$ python3 -q
>>> import numpy as np
>>> import numpy.linalg as la
>>> np.set_printoptions(suppress=True, linewidth=100)
>>> M = np.load("block9.npy")
>>> M
array([[-4.95, -2.  , -2.  ,  3.  , -4.  , -4.  , -2.  , -5.  ],
       [ 2.  , -1.95, -5.  ,  3.  , -3.  ,  2.  ,  1.  ,  2.  ],
       [ 5.  ,  0.  ,  2.05,  5.  , -1.  , -2.  , -3.  , -3.  ],
       [ 2.  ,  2.  ,  3.  ,  3.05,  1.  ,  0.  , -1.  , -4.  ],
       [ 4.  ,  1.  ,  5.  ,  5.  , -0.95,  3.  , -4.  , -4.  ],
       [ 2.  ,  0.  , -3.  , -3.  , -4.  , -4.95,  0.  ,  1.  ],
       [-2.  , -3.  ,  3.  ,  2.  , -2.  ,  2.  , -4.95,  3.  ],
       [-5.  , -2.  , -2.  ,  3.  , -4.  , -4.  , -2.  , -4.95]])
>>> np.argsort(-la.norm(M, axis=0).round(6), kind="stable")[:3]
array([0, 7, 3])
>>> la.cond(M) > 100
np.True_
>>> la.matrix_rank(M, rtol=0.1)
np.int64(6)
>>> [round(float(x), 2) for x in la.svd(M, compute_uv=False)[:3]]
[15.26, 14.19, 8.78]
>>> left, sv, VT = la.svd(M)
>>> np.argmax(sv[:-1] / (sv[1:] + 1e-6)) + 1
np.int64(7)
>>> sv.round(2) + 0
array([15.26, 14.19,  8.78,  8.46,  6.1 ,  2.44,  0.56,  0.  ])
>>> M2 = left[:, :7] @ np.diag(sv[:7]) @ VT[:7]
>>> la.matrix_rank(M2)
np.int64(7)
>>> M2.round(2) + 0
array([[-4.95, -2.  , -2.  ,  3.  , -4.  , -4.  , -2.  , -5.  ],
       [ 2.  , -1.95, -5.  ,  3.  , -3.  ,  2.  ,  1.  ,  2.  ],
       [ 5.  ,  0.  ,  2.05,  5.  , -1.  , -2.  , -3.  , -3.  ],
       [ 2.  ,  2.  ,  3.  ,  3.05,  1.  ,  0.  , -1.  , -4.  ],
       [ 4.  ,  1.  ,  5.  ,  5.  , -0.95,  3.  , -4.  , -4.  ],
       [ 2.  ,  0.  , -3.  , -3.  , -4.  , -4.95,  0.  ,  1.  ],
       [-2.  , -3.  ,  3.  ,  2.  , -2.  ,  2.  , -4.95,  3.  ],
       [-5.  , -2.  , -2.  ,  3.  , -4.  , -4.  , -2.  , -4.95]])
>>> M2 = np.array([[-2, 0, -1], [-2, 3, 2], [-1, 3, -2]])
>>> Z = np.array([[-7, 1, 2, -4], [-5, -5, -8, -8], [-4, -8, -5, 3], [5, 0, 2, -8]])
>>> feats = np.block([[M2, np.zeros((3, 4))], [np.zeros((4, 3)), Z]])
>>> feats
array([[-2.,  0., -1.,  0.,  0.,  0.,  0.],
       [-2.,  3.,  2.,  0.,  0.,  0.,  0.],
       [-1.,  3., -2.,  0.,  0.,  0.,  0.],
       [ 0.,  0.,  0., -7.,  1.,  2., -4.],
       [ 0.,  0.,  0., -5., -5., -8., -8.],
       [ 0.,  0.,  0., -4., -8., -5.,  3.],
       [ 0.,  0.,  0.,  5.,  0.,  2., -8.]])
>>> M2 = feats[0, 0] * feats[1:] - np.outer(feats[1:, 0], feats[0])
>>> M2
array([[  0.,  -6.,  -6.,   0.,   0.,   0.,   0.],
       [  0.,  -6.,   3.,   0.,   0.,   0.,   0.],
       [  0.,  -0.,   0.,  14.,  -2.,  -4.,   8.],
       [  0.,  -0.,   0.,  10.,  10.,  16.,  16.],
       [  0.,  -0.,   0.,   8.,  16.,  10.,  -6.],
       [  0.,  -0.,   0., -10.,  -0.,  -4.,  16.]])
>>> feats[:, 0] / feats[0, 0]
array([ 1. ,  1. ,  0.5, -0. , -0. , -0. , -0. ])
>>> (la.matrix_power((feats != 0) + (feats.T != 0) + np.eye(7), 7) > 0).astype(int)
array([[1, 1, 1, 0, 0, 0, 0],
       [1, 1, 1, 0, 0, 0, 0],
       [1, 1, 1, 0, 0, 0, 0],
       [0, 0, 0, 1, 1, 1, 1],
       [0, 0, 0, 1, 1, 1, 1],
       [0, 0, 0, 1, 1, 1, 1],
       [0, 0, 0, 1, 1, 1, 1]])
>>> np.flatnonzero(la.matrix_power((feats != 0) + (feats.T != 0) + np.eye(7), 7)[1])
array([0, 1, 2])
>>> feats @ feats
array([[  5.,  -3.,   4.,   0.,   0.,   0.,   0.],
       [ -4.,  15.,   4.,   0.,   0.,   0.,   0.],
       [ -2.,   3.,  11.,   0.,   0.,   0.,   0.],
       [  0.,   0.,   0.,  16., -28., -40.,  58.],
       [  0.,   0.,   0.,  52.,  84.,  54., 100.],
       [  0.,   0.,   0., 103.,  76.,  87.,  41.],
       [  0.,   0.,   0., -83., -11., -16.,  50.]])
>>> W = np.array([[3, 0, 0],
...     [0, 3, 2],
...     [0, 0, 1],
...     [0, 1, 0],
...     [3, 1, 3],
...     [3, 2, 1],
...     [0, 0, 1],
...     [0, 3, 2]])
>>> c = np.array([2, 0, 0])
>>> hid = np.maximum(M @ W + c, 0)
>>> la.matrix_rank(hid)
np.int64(3)
>>> (hid > 0).astype(int)
array([[0, 0, 0],
       [1, 1, 0],
       [1, 0, 0],
       [1, 0, 1],
       [1, 1, 0],
       [0, 0, 0],
       [0, 1, 0],
       [0, 0, 0]])
>>> Z = np.array([[-1, 1, 3], [2, -2, 1], [1, 1, -1]])
>>> W @ Z
array([[-3,  3,  9],
       [ 8, -4,  1],
       [ 1,  1, -1],
       [ 2, -2,  1],
       [ 2,  4,  7],
       [ 2,  0, 10],
       [ 1,  1, -1],
       [ 8, -4,  1]])
>>> np.round(hid @ Z, 2)
array([[  0.  ,   0.  ,   0.  ],
       [  3.3 ,  -3.3 ,  19.15],
       [ -8.  ,   8.  ,  24.  ],
       [-10.  ,  12.  ,  32.  ],
       [-18.05,  18.05,  61.5 ],
       [  0.  ,   0.  ,   0.  ],
       [  8.  ,  -8.  ,   4.  ],
       [  0.  ,   0.  ,   0.  ]])
>>> (hid @ Z).round(6).argmax(axis=1)
array([0, 2, 2, 2, 2, 0, 0, 0])
>>> rng = np.random.default_rng(786703)
>>> idx = rng.permutation(7)
>>> idx
array([1, 4, 2, 3, 0, 5, 6])
>>> M2 = feats[idx][:, idx]
>>> np.allclose(M2, feats)
False
>>> np.round(np.sort(np.abs(la.eigvals(M2))), 2)
array([ 2.16,  3.  ,  3.95,  4.16, 10.46, 10.46, 11.23])
>>> np.round(la.det(M2), 2), round(float(la.det(feats[idx])), 2)
(np.float64(-130950.0), -130950.0)
>>> M2
array([[ 3.,  0.,  2.,  0., -2.,  0.,  0.],
       [ 0., -5.,  0., -5.,  0., -8., -8.],
       [ 3.,  0., -2.,  0., -1.,  0.,  0.],
       [ 0.,  1.,  0., -7.,  0.,  2., -4.],
       [ 0.,  0., -1.,  0., -2.,  0.,  0.],
       [ 0., -8.,  0., -4.,  0., -5.,  3.],
       [ 0.,  0.,  0.,  5.,  0.,  2., -8.]])
>>> M2 = feats / la.norm(feats, axis=1, keepdims=True)
>>> gram = M2 @ M2.T
>>> np.argwhere(np.triu(np.abs(gram) > 0.95, 1))
array([], shape=(0, 2), dtype=int64)
>>> (np.abs(gram) > 0.9).astype(int)
array([[1, 0, 0, 0, 0, 0, 0],
       [0, 1, 0, 0, 0, 0, 0],
       [0, 0, 1, 0, 0, 0, 0],
       [0, 0, 0, 1, 0, 0, 0],
       [0, 0, 0, 0, 1, 0, 0],
       [0, 0, 0, 0, 0, 1, 0],
       [0, 0, 0, 0, 0, 0, 1]])
>>> np.degrees(np.arccos(np.clip(gram[5, 0], -1, 1)))
np.float64(90.0)
>>> gram.round(2)
array([[ 1.  ,  0.22,  0.48,  0.  ,  0.  ,  0.  ,  0.  ],
       [ 0.22,  1.  ,  0.45,  0.  ,  0.  ,  0.  ,  0.  ],
       [ 0.48,  0.45,  1.  ,  0.  ,  0.  ,  0.  ,  0.  ],
       [ 0.  ,  0.  ,  0.  ,  1.  ,  0.41, -0.02,  0.01],
       [ 0.  ,  0.  ,  0.  ,  0.41,  1.  ,  0.53,  0.18],
       [ 0.  ,  0.  ,  0.  , -0.02,  0.53,  1.  , -0.52],
       [ 0.  ,  0.  ,  0.  ,  0.01,  0.18, -0.52,  1.  ]])
>>> F = np.loadtxt("out14.csv", delimiter=",")
>>> F
array([[2., 4.],
       [4., 6.]])
>>> # equal to its transpose
>>> vec = np.array([0, 2])
>>> rhs = F @ vec
>>> c, lr = np.zeros(2), 1 / la.norm(F, 2) ** 2
>>> for i in range(150):
...     c -= lr * F.T @ (F @ c - rhs)
...     if i % 50 == 0: print(i, round(la.norm(F @ c - rhs), 2))
... 
0 0.49
50 0.42
100 0.36
>>> c.round(2)
array([0.56, 1.65])
>>> round(float(la.cond(F)), 2)
17.94
>>> gram = F.T @ F
>>> np.allclose(gram, gram.T)
True
>>> np.round(la.svd(F, compute_uv=False) ** 2, 2)
array([71.78,  0.22])
>>> la.matrix_rank(gram)
np.int64(2)
>>> data = np.load("arr.npy")
>>> data
array([[-1, -1, -1, -1, -1, -1, -1],
       [-1, -2, -2, -2, -2, -2, -2],
       [-1, -2, -3, -3, -3, -3, -3],
       [-1, -2, -3, -4, -4, -4, -4],
       [-1, -2, -3, -4, -5, -5, -5],
       [-1, -2, -3, -4, -5, -6, -6],
       [-1, -2, -3, -4, -5, -6, -7]])
>>> vec = np.array([0, 2, 0, 2, 0, 0, 0])
>>> rhs = data @ vec
>>> c, lr = np.zeros(7), 1 / la.norm(data, 2) ** 2
>>> for i in range(50):
...     c -= lr * data.T @ (data @ c - rhs)
...     if i % 10 == 0: print(i, round(la.norm(data @ c - rhs), 2))
... 
0 4.14
10 3.64
20 3.2
30 2.82
40 2.49
>>> c.round(2)
array([0.35, 0.63, 0.73, 0.7 , 0.53, 0.35, 0.24])
>>> vec = np.array([5, 2, 0, 3, 1, 4, 5])
>>> la.norm(data @ vec) <= la.norm(data, 2) * la.norm(vec) + 1e-9
np.True_
>>> np.einsum("ij,j->i", data, vec)
array([-20, -35, -48, -61, -71, -80, -85])
>>> data @ (2 * vec)
array([ -40,  -70,  -96, -122, -142, -160, -170])
>>> np.sign((data @ vec).round(6))
array([-1, -1, -1, -1, -1, -1, -1])
>>> data @ vec
array([-20, -35, -48, -61, -71, -80, -85])
>>> (data @ vec).argmax()
np.int64(0)
>>> (data * vec).sum(axis=1)
array([-20, -35, -48, -61, -71, -80, -85])
>>> data @ np.eye(7)[4]
array([-1., -2., -3., -4., -5., -5., -5.])
>>> W0 = np.load("m.npy")
>>> W0.round(2)
array([[ 0.79, -0.61],
       [-0.61, -0.79]])
>>> vec = np.array([0, 1])
>>> rhs = W0 @ vec
>>> rhs.round(2)
array([-0.61, -0.79])
>>> np.round(la.solve(W0.T, W0[1]), 2)
array([0., 1.])
>>> np.round(la.solve(W0, 3 * rhs), 2)
array([0., 3.])
>>> np.round(la.solve(W0, W0[:, 0]), 2) + 0
array([1., 0.])
>>> np.round(la.solve(W0, rhs + W0[:, 1]), 2)
array([0., 2.])
>>> w, evecs = la.eigh(W0)
>>> np.round(evecs.T @ evecs, 2) + 0
array([[1., 0.],
       [0., 1.]])
>>> w.round(2)
array([-1.,  1.])
>>> np.round(evecs.T @ W0 @ evecs, 2) + 0
array([[-1.,  0.],
       [ 0.,  1.]])
>>> np.round(la.svd(W0, compute_uv=False), 2)
array([1., 1.])
>>> np.round(evecs @ np.diag(w) @ evecs.T, 2)
array([[ 0.79, -0.61],
       [-0.61, -0.79]])
>>> (w > 1e-8).sum(), (w < -1e-8).sum()
(np.int64(1), np.int64(1))
>>> np.round(la.norm(W0, axis=1), 2)
array([1., 1.])
>>> round(float(la.norm(W0, 2)), 2)
1.0
>>> round(float(la.norm(W0, 1)), 2), round(la.norm(W0, np.inf), 2)
(1.4, np.float64(1.4))
>>> np.round(la.norm(W0, "nuc"), 2)
np.float64(2.0)
>>> round(la.norm(W0) ** 2 / la.norm(W0, 2) ** 2, 2)
np.float64(2.0)
>>> la.norm(W0, axis=1).argmax()
np.int64(0)
>>> vec = np.array([-2, -2])
>>> rhs = W0 @ vec
>>> c, lr = np.zeros(2), 1 / la.norm(W0, 2) ** 2
>>> for i in range(6):
...     c -= lr * W0.T @ (W0 @ c - rhs)
...     if i % 2 == 0: print(i, round(la.norm(W0 @ c - rhs), 2))
... 
0 0.0
2 0.0
4 0.0
>>> np.round(la.cond(W0), 2)
np.float64(1.0)
>>> vec = np.array([2, 3])
>>> 2 - la.matrix_rank(W0 - np.eye(2), tol=1e-8)
np.int64(1)
>>> np.round(la.inv(W0), 2)
array([[ 0.79, -0.61],
       [-0.61, -0.79]])
>>> [p for p in range(1, 25) if np.allclose(la.matrix_power(W0, p), np.eye(2))]
[2, 4, 6, 8, 10, 12, 14, 16, 18, 20, 22, 24]
>>> np.round(np.abs(la.eigvals(W0)), 2)
array([1., 1.])
>>> round(float(la.det(W0)), 2)
-1.0
>>> m1 = np.array([[3, 1, 1, 0, 2, 0],
...     [1, 3, 1, 1, 0, 2],
...     [1, 1, 3, 1, 1, 0],
...     [0, 1, 1, 3, 1, 1],
...     [2, 0, 1, 1, 3, 1],
...     [0, 2, 0, 1, 1, 3]])
>>> m1
array([[3, 1, 1, 0, 2, 0],
       [1, 3, 1, 1, 0, 2],
       [1, 1, 3, 1, 1, 0],
       [0, 1, 1, 3, 1, 1],
       [2, 0, 1, 1, 3, 1],
       [0, 2, 0, 1, 1, 3]])
>>> # symmetric, so the eigenvalues are real
>>> blk = np.stack([m1, -3 * m1, m1[::-1]])
>>> la.matrix_rank(blk.reshape(3, -1))
np.int64(2)
>>> blk.shape
(3, 6, 6)
